In [1]: import numpy as np

In [2]: np.set_printoptions(suppress=True, linewidth=100)

In [3]: J = np.load("x.npy")

In [4]: print(J.round(3))
[[-1.974 -0.38   0.757  0.422]
 [-0.38  -0.969  0.961  0.201]
 [ 0.757  0.961 -1.623  0.614]
 [ 0.422  0.201  0.614 -1.435]]

In [5]: rng = np.random.default_rng(503544)

In [6]: Y = J + rng.integers(-2, 3, (4, 3)) @ rng.integers(-2, 3, (3, 4))

In [7]: print(Y.round(3))
[[-3.974  1.62   6.757 -1.578]
 [ 1.62   1.031  4.961  0.201]
 [-5.243  4.961 -1.623 -1.386]
 [-1.578 -3.799  4.614 -3.435]]

In [8]: print(np.round(Y - J, 3))
[[-2.  2.  6. -2.]
 [ 2.  2.  4.  0.]
 [-6.  4.  0. -2.]
 [-2. -4.  4. -2.]]

In [9]: print(np.abs(Y - J).sum(axis=1))
[12.  8. 12. 12.]

In [10]: U, sigma, vt = np.linalg.svd(J)

In [11]: print(sigma.round(3) + 0)
[3. 2. 1. 0.]

In [12]: Y = U[:, :3] @ np.diag(sigma[:3]) @ vt[:3]

In [13]: print(np.linalg.matrix_rank(Y))
3

In [14]: print(round(np.linalg.norm(J - Y, 2), 3), round(float(sigma[3]), 3))
0.0 0.0

In [15]: print(np.round(np.linalg.norm(J - Y) / np.linalg.norm(J), 3))
0.0

In [16]: T = np.stack([J, 3 * J, J[::-1]])

In [17]: print(T.shape)
(3, 4, 4)

In [18]: print(np.round(np.linalg.det(T), 3) + 0)
[0. 0. 0.]

In [19]: print(np.linalg.matrix_rank(T.reshape(3, -1)))
2

In [20]: print(np.linalg.matrix_rank(T))
[3 3 3]

In [21]: M = np.array([[2, -5, -4], [-5, -8, 3], [-4, 3, -8]])

In [22]: print(M)
[[ 2 -5 -4]
 [-5 -8  3]
 [-4  3 -8]]

In [23]: def softmax(z):
    ...:     e = np.exp(z - z.max(axis=-1, keepdims=True))
    ...:     return e / e.sum(axis=-1, keepdims=True)
    ...: 

In [24]: print(np.round(softmax(10 * M[2]), 3) + 0)
[0. 1. 0.]

In [25]: print(np.round(softmax(M[2] + -3), 3) + 0)
[0.001 0.999 0.   ]

In [26]: print(np.round(softmax(M).sum(axis=1), 3))
[1. 1. 1.]

In [27]: att = M @ M.T / np.sqrt(3)

In [28]: print(softmax(att)[2] @ M)
[-4.  3. -8.]

In [29]: print(np.round(softmax(att), 3) + 0)
[[1. 0. 0.]
 [0. 1. 0.]
 [0. 0. 1.]]

In [30]: print(softmax(att).round(6).argmax(axis=1))
[0 1 2]

In [31]: print(np.round(softmax(att + np.triu(np.full(att.shape, -np.inf), 1)), 3) + 0)
[[1. 0. 0.]
 [0. 1. 0.]
 [0. 0. 1.]]

In [32]: print(np.round(np.linalg.norm(M, axis=0), 3))
[6.708 9.899 9.434]

In [33]: print(np.round(np.linalg.norm(M[2] - M[1]), 3))
15.588

In [34]: print(round(np.linalg.norm(M, "nuc"), 3))
25.57

In [35]: print(np.round(np.linalg.norm(M) ** 2 / np.linalg.norm(M, 2) ** 2, 3))
1.89

In [36]: print(np.linalg.norm(M, axis=1).argmax())
1

In [37]: K = np.array([[0, 1, 2], [0, 0, 2], [1, 2, 2], [2, 0, 0]])

In [38]: K[:, 2] = 2 * K[:, 0]

In [39]: print(K)
[[0 1 0]
 [0 0 0]
 [1 2 2]
 [2 0 4]]

In [40]: U, sigma, vt = np.linalg.svd(K)

In [41]: print(sigma.round(3) + 0)
[5.095 2.011 0.   ]

In [42]: print(np.argmax(sigma[:-1] / (sigma[1:] + 1e-6)) + 1)
2

In [43]: Y = U[:, :2] @ np.diag(sigma[:2]) @ vt[:2]

In [44]: print(np.linalg.matrix_rank(K, rtol=0.05))
2

In [45]: print(np.linalg.matrix_rank(Y))
2

In [46]: print(round(np.linalg.norm(K - Y, 2), 3), round(float(sigma[2]), 3))
0.0 0.0

In [47]: W1 = np.array([[1, 3, 3, 0, 2], [-3, 3, 0, -3, -3], [3, 3, -3, 1, -2]])

In [48]: beta = np.array([-2, 0, 4, -6, -7])

In [49]: act = np.maximum(K @ W1 + beta, 0)

In [50]: print(act)
[[ 0  3  4  0  0]
 [ 0  0  4  0  0]
 [ 0 15  1  0  0]
 [12 18  0  0  0]]

In [51]: print((act > 0).astype(int))
[[0 1 1 0 0]
 [0 0 1 0 0]
 [0 1 1 0 0]
 [1 1 0 0 0]]

In [52]: W2 = np.array([[2, 4], [0, 2], [0, 0], [0, 7], [9, 6]])

In [53]: print(W1 @ W2)
[[ 20  22]
 [-33 -45]
 [-12  13]]

In [54]: print((act @ W2).round(6).argmax(axis=1))
[1 0 1 1]

In [55]: print(np.linalg.matrix_rank(K, rtol=0.1))
2

In [56]: print(np.argsort(-np.linalg.norm(K, axis=0).round(6), kind="stable")[:3])
[2 0 1]

In [57]: arr = np.load("a.npy")

In [58]: print(arr)
[[ -5.313  -4.621  -5.515]
 [ 13.208   5.184   1.308]
 [  7.224  -0.162  -2.099]
 [  3.117  -2.615   2.817]
 [ 12.589   7.386  -2.556]
 [  1.27    0.346  -5.685]
 [ -3.58   -7.378   5.444]
 [ -3.964  -4.864   2.939]
 [  9.125  11.724  -3.473]
 [-11.637   1.269   1.701]
 [-12.444  -5.513  -1.56 ]
 [ 14.1     9.093  -7.569]
 [ 24.491   3.061   1.982]
 [ -0.538   4.012  -1.252]
 [ -5.638  -3.125   4.774]
 [  4.029  12.074  -5.89 ]
 [ -5.641 -10.174   7.879]
 [  2.632   0.73    2.613]
 [  3.682   4.181   3.731]
 [-15.83   -9.047   5.621]
 [ -3.571   0.542  -3.911]
 [ 18.384   4.011   0.553]]

In [59]: dist = np.linalg.norm(arr[:, None] - arr[None], axis=-1)

In [60]: print((dist + 1e9 * np.eye(22)).round(6).argmin(axis=1))
[20  4 17 17  1 20  7 14  4 10  9  4 21 20  7  8  6  3 17 10  5  1]

In [61]: print(np.unravel_index(dist.round(6).argmax(), dist.shape))
(np.int64(12), np.int64(19))

In [62]: print(dist.shape)
(22, 22)

In [63]: print(np.flatnonzero(dist[20] < dist.mean() / 2))
[ 0  5 13 20]

In [64]: print(np.linalg.matrix_rank(dist ** 2))
5

In [65]: Xs = (arr - arr.mean(axis=0)) / arr.std(axis=0)

In [66]: print(np.argwhere(np.abs(Xs) > 2))
[[12  0]]

In [67]: beta = np.linalg.lstsq(np.delete(Xs, 1, axis=1), Xs[:, 1])[0]

In [68]: print(np.round(1 - np.var(Xs[:, 1] - np.delete(Xs, 1, axis=1) @ beta), 3))
0.641

In [69]: print(np.abs(beta).argmax())
0

In [70]: print(round(float(np.einsum("ii->", J)), 3))
-6.0

In [71]: print(round(np.linalg.det(J[::-1]), 3))
0.0

In [72]: print(np.round(np.kron(np.eye(2, dtype=int), J), 3))
[[-1.974 -0.38   0.757  0.422 -0.    -0.     0.     0.   ]
 [-0.38  -0.969  0.961  0.201 -0.    -0.     0.     0.   ]
 [ 0.757  0.961 -1.623  0.614  0.     0.    -0.     0.   ]
 [ 0.422  0.201  0.614 -1.435  0.     0.     0.    -0.   ]
 [-0.    -0.     0.     0.    -1.974 -0.38   0.757  0.422]
 [-0.    -0.     0.     0.    -0.38  -0.969  0.961  0.201]
 [ 0.     0.    -0.     0.     0.757  0.961 -1.623  0.614]
 [ 0.     0.     0.    -0.     0.422  0.201  0.614 -1.435]]

In [73]: A = np.loadtxt("data.csv", delimiter=",")

In [74]: print(A.round(3))
[[ 0.333 -0.333 -0.333]
 [-0.333  0.333  0.333]
 [-0.333  0.333  0.333]]

In [75]: r0 = np.array([1, 0, 3])

In [76]: print(np.cross(A[2, :3], A[0, :3]))
[0. 0. 0.]

In [77]: print(np.round(np.convolve(A[2], r0), 3))
[-0.333  0.333 -0.667  1.     1.   ]

In [78]: vals, V = np.linalg.eigh(A)

In [79]: print(np.abs(V[:, -1]).round(6).argmax())
0

In [80]: print((vals > 1e-8).sum(), (vals < -1e-8).sum())
1 0

In [81]: print(np.unique(vals.round(6) + 0, return_counts=True)[1])
[2 1]

In [82]: Y = A / np.sqrt((A ** 2).mean(axis=1, keepdims=True))

In [83]: print(Y[0])
[ 1. -1. -1.]

In [84]: print(np.round(np.linalg.norm(Y, axis=1), 3))
[1.732 1.732 1.732]

In [85]: print(np.linalg.matrix_rank(Y) == np.linalg.matrix_rank(A))
True
